In [1]: import numpy as np

In [2]: import numpy.linalg as la

In [3]: np.set_printoptions(precision=3, suppress=True, linewidth=160, legacy="1.25")

In [4]: m1 = np.array([[0, 1, 1], [1, 0, 1], [1, 1, 0]])

In [5]: # symmetric

In [6]: vals, vecs = la.eigh(m1)

In [7]: np.abs(vecs[:, -1])
Out[7]: array([0.577, 0.577, 0.577])

In [8]: la.eigvalsh(m1 @ m1)
Out[8]: array([1., 1., 4.])

In [9]: np.abs(vecs[:, -1]).round(6).argmax()
Out[9]: 0

In [10]: vals, vecs = la.eigh(m1)

In [11]: x0 = np.array([2, 2, 0])

In [12]: la.eigvalsh(m1[1:, 1:])
Out[12]: array([-1.,  1.])

In [13]: np.abs(m1).sum(axis=1).max(), round(np.abs(vals).max(), 3)
Out[13]: (2, 2.0)

In [14]: (np.sign(vecs[:, -1].round(6)) == np.sign(vecs[0, -1].round(6))).astype(int)
Out[14]: array([1, 1, 1])

In [15]: vecs * np.maximum(vals, 0) @ vecs.T
Out[15]: 
array([[0.667, 0.667, 0.667],
       [0.667, 0.667, 0.667],
       [0.667, 0.667, 0.667]])

In [16]: x0 @ m1 @ x0 / (x0 @ x0), round(float(vals[0]), 3), round(float(vals[-1]), 3)
Out[16]: (1.0, -1.0, 2.0)

In [17]: vecs * np.abs(vals) @ vecs.T
Out[17]: 
array([[1.333, 0.333, 0.333],
       [0.333, 1.333, 0.333],
       [0.333, 0.333, 1.333]])

In [18]: x0 @ m1 @ x0
Out[18]: 8

In [19]: Q = m1.astype(float).copy()

In [20]: for j in range(3):
    ...:     Q[:, j] -= Q[:, :j] @ (Q[:, :j].T @ Q[:, j])
    ...:     Q[:, j] /= la.norm(Q[:, j])
    ...: 

In [21]: np.round(Q.T @ m1, 3) + 0
Out[21]: 
array([[1.414, 0.707, 0.707],
       [0.   , 1.225, 0.408],
       [0.   , 0.   , 1.155]])

In [22]: rng = np.random.default_rng(844)

In [23]: labels = rng.permutation(3)

In [24]: labels
Out[24]: array([2, 0, 1])

In [25]: Y = m1[labels][:, labels]

In [26]: np.diag(Y)
Out[26]: array([0, 0, 0])

In [27]: np.trace(Y)
Out[27]: 0

In [28]: Y
Out[28]: 
array([[0, 1, 1],
       [1, 0, 1],
       [1, 1, 0]])

In [29]: arr = np.loadtxt("layer9.csv", delimiter=",")

In [30]: arr
Out[30]: 
array([[-2.304,  0.348, -3.652],
       [-1.361,  0.819, -3.181],
       [ 3.749,  3.375, -0.625],
       [-5.432, -1.216, -5.216],
       [ 2.456,  2.728, -1.272],
       [ 1.629,  2.314, -1.686],
       [-4.057, -0.528, -4.528],
       [-6.15 , -1.575, -5.575],
       [-2.143,  0.429, -3.571],
       [-2.381,  0.31 , -3.69 ],
       [-1.142,  0.929, -3.071],
       [-2.756,  0.122, -3.878],
       [ 0.673,  1.837, -2.163],
       [-4.657, -0.829, -4.829],
       [ 1.538,  2.269, -1.731],
       [-4.971, -0.986, -4.986],
       [ 4.917,  3.958, -0.042],
       [ 2.027,  2.513, -1.487],
       [ 0.532,  1.766, -2.234],
       [ 2.193,  2.596, -1.404],
       [-0.704,  1.148, -2.852],
       [ 1.245,  2.122, -1.878],
       [ 1.127,  2.064, -1.936],
       [ 1.321,  2.161, -1.839],
       [ 7.562,  5.281,  1.281],
       [-0.327,  1.336, -2.664],
       [-2.419,  0.29 , -3.71 ],
       [ 5.111,  4.056,  0.056]])

In [31]: left, sigma, VT = la.svd(arr)

In [32]: np.argmax(sigma[:-1] / (sigma[1:] + 1e-6)) + 1
Out[32]: 2

In [33]: Y = left[:, :2] @ np.diag(sigma[:2]) @ VT[:2]

In [34]: np.round(la.norm(arr - Y, 2), 3), round(sigma[2], 3)
Out[34]: (0.0, 0.0)

In [35]: Y
Out[35]: 
array([[-2.304,  0.348, -3.652],
       [-1.361,  0.819, -3.181],
       [ 3.749,  3.375, -0.625],
       [-5.432, -1.216, -5.216],
       [ 2.456,  2.728, -1.272],
       [ 1.629,  2.314, -1.686],
       [-4.057, -0.528, -4.528],
       [-6.15 , -1.575, -5.575],
       [-2.143,  0.429, -3.571],
       [-2.381,  0.31 , -3.69 ],
       [-1.142,  0.929, -3.071],
       [-2.756,  0.122, -3.878],
       [ 0.673,  1.837, -2.163],
       [-4.657, -0.829, -4.829],
       [ 1.538,  2.269, -1.731],
       [-4.971, -0.986, -4.986],
       [ 4.917,  3.958, -0.042],
       [ 2.027,  2.513, -1.487],
       [ 0.532,  1.766, -2.234],
       [ 2.193,  2.596, -1.404],
       [-0.704,  1.148, -2.852],
       [ 1.245,  2.122, -1.878],
       [ 1.127,  2.064, -1.936],
       [ 1.321,  2.161, -1.839],
       [ 7.562,  5.281,  1.281],
       [-0.327,  1.336, -2.664],
       [-2.419,  0.29 , -3.71 ],
       [ 5.111,  4.056,  0.056]])

In [36]: la.matrix_rank(arr, rtol=0.05)
Out[36]: 2
